>>> import numpy as np
>>> np.set_printoptions(suppress=True, linewidth=140)
>>> rnd = lambda a: np.round(a, 2) + 0
>>> M = np.maximum(np.array([[-4, 4],
...     [9, 3],
...     [6, -7],
...     [-9, -8],
...     [7, 7],
...     [-7, -8],
...     [-2, 0],
...     [-6, -7],
...     [-1, 9],
...     [-2, 2],
...     [6, -7],
...     [-8, -5],
...     [-6, 5],
...     [-5, 7],
...     [-9, -7],
...     [-7, 2],
...     [8, -8],
...     [-7, -5],
...     [4, 9],
...     [7, 4]]) @ np.array([[4, -5, 3, 1, 0, 2], [-1, -3, -1, -3, 2, -3]]) + np.array([-2, 1, 2, 3, 1, 2]), 0)
>>> print(M)
[[ 0  9  0  0  9  0]
 [31  0 26  3  7 11]
 [29  0 27 30  0 35]
 [ 0 70  0 18  0  8]
 [19  0 16  0 15  0]
 [ 0 60  0 20  0 12]
 [ 0 11  0  1  1  0]
 [ 0 52  0 18  0 11]
 [ 0  0  0  0 19  0]
 [ 0  5  0  0  5  0]
 [29  0 27 30  0 35]
 [ 0 56  0 10  0  1]
 [ 0 16  0  0 11  0]
 [ 0  5  0  0 15  0]
 [ 0 67  0 15  0  5]
 [ 0 30  0  0  5  0]
 [38  0 34 35  0 42]
 [ 0 51  0 11  0  3]
 [ 5  0  5  0 19  0]
 [22  0 19  0  9  4]]
>>> Xc = (M - M.mean(axis=0)) / M.std(axis=0)
>>> print(rnd(Xc.std(axis=0)))
[1. 1. 1. 1. 1. 1.]
>>> b = np.linalg.lstsq(np.delete(Xc, 2, axis=1), Xc[:, 2])[0]
>>> print(rnd(b))
[ 0.94 -0.06  0.08  0.   -0.02]
>>> idx = M[:, 1] > np.median(M[:, 1])
>>> u = M[idx].mean(axis=0) - M[~idx].mean(axis=0)
>>> print((((M - M.mean(axis=0)) @ u > 0) == idx).mean())
0.9
>>> print(np.argsort(-np.abs(u).round(6), kind="stable"))
[1 0 2 5 4 3]
>>> gram = np.cov(M, rowvar=False)
>>> print(rnd(np.corrcoef(M[:, 3], M[:, 4])[0, 1]))
-0.69
>>> print(np.median(M, axis=0))
[0. 7. 0. 2. 3. 2.]
>>> print(rnd(np.linalg.eigvalsh(gram)[::-1]))
[880.87 458.89  46.46  14.44   1.01   0.05]
>>> m1 = np.load("out13.npy")
>>> print(m1)
[[ 1.    0.97 -0.97 -0.7  -0.98 -0.86 -0.62  0.22]
 [ 0.52  0.75  0.73  0.66 -0.77  0.99  0.51  1.  ]
 [-0.23 -0.3  -0.19 -0.19  0.32 -0.56 -0.13 -0.68]
 [-0.94 -0.97 -0.79 -0.82  0.98 -1.   -0.66 -1.  ]
 [ 1.    0.99 -0.79  0.02 -1.    0.9  -0.1   1.  ]
 [-0.32 -0.54 -0.56 -0.49  0.56 -0.93 -0.36 -0.97]
 [ 0.41  0.51  0.28  0.3  -0.54  0.79  0.21  0.89]
 [-0.99 -0.96  0.83  0.29  0.98 -0.15  0.29 -0.91]
 [-0.99 -1.   -0.6  -0.82  1.   -1.   -0.64 -1.  ]
 [-0.92 -0.74  0.87  0.55  0.81  0.82  0.46  0.41]
 [-0.84 -0.77  0.36  0.    0.82 -0.45  0.04 -0.83]
 [-0.54 -0.6  -0.21 -0.28  0.64 -0.79 -0.19 -0.91]
 [-0.17 -0.13  0.08  0.02  0.15 -0.01  0.02 -0.1 ]
 [ 0.73  0.45 -0.73 -0.44 -0.54 -0.76 -0.35 -0.54]
 [-0.72 -0.4   0.77  0.49  0.49  0.83  0.4   0.69]
 [ 0.85  0.59 -0.83 -0.52 -0.69 -0.83 -0.43 -0.56]
 [ 0.99  0.93 -0.97 -0.75 -0.96 -0.94 -0.66 -0.43]
 [ 0.76  0.62 -0.52 -0.19 -0.69 -0.15 -0.17  0.35]
 [-0.97 -0.95  0.54 -0.04  0.97 -0.74  0.04 -0.97]
 [ 0.66  0.71  0.22  0.33 -0.74  0.86  0.22  0.95]
 [ 0.94  0.9  -0.49  0.01 -0.93  0.62 -0.05  0.94]
 [-0.45 -0.32  0.32  0.13  0.37  0.18  0.11 -0.06]
 [ 0.49  0.42 -0.15  0.01 -0.47  0.24 -0.01  0.49]
 [-0.99 -0.99 -0.13 -0.57  0.99 -0.99 -0.37 -1.  ]
 [ 0.13  0.65  0.89  0.79 -0.64  1.    0.65  1.  ]
 [ 0.14  0.4   0.56  0.45 -0.4   0.9   0.34  0.93]
 [ 0.97  0.94 -0.6  -0.03 -0.96  0.64 -0.09  0.96]
 [ 1.    1.   -0.98 -0.51 -1.    0.27 -0.51  0.99]]
>>> Xc = (m1 - m1.mean(axis=0)) / m1.std(axis=0)
>>> print(rnd(Xc.std(axis=0)))
[1. 1. 1. 1. 1. 1. 1. 1.]
>>> b = np.linalg.lstsq(np.delete(Xc, 4, axis=1), Xc[:, 4])[0]
>>> print(rnd(b))
[-0.15 -0.92 -0.05  0.58 -0.12 -0.47  0.06]
>>> print(rnd(1 - np.var(Xc[:, 4] - np.delete(Xc, 4, axis=1) @ b)))
1.0
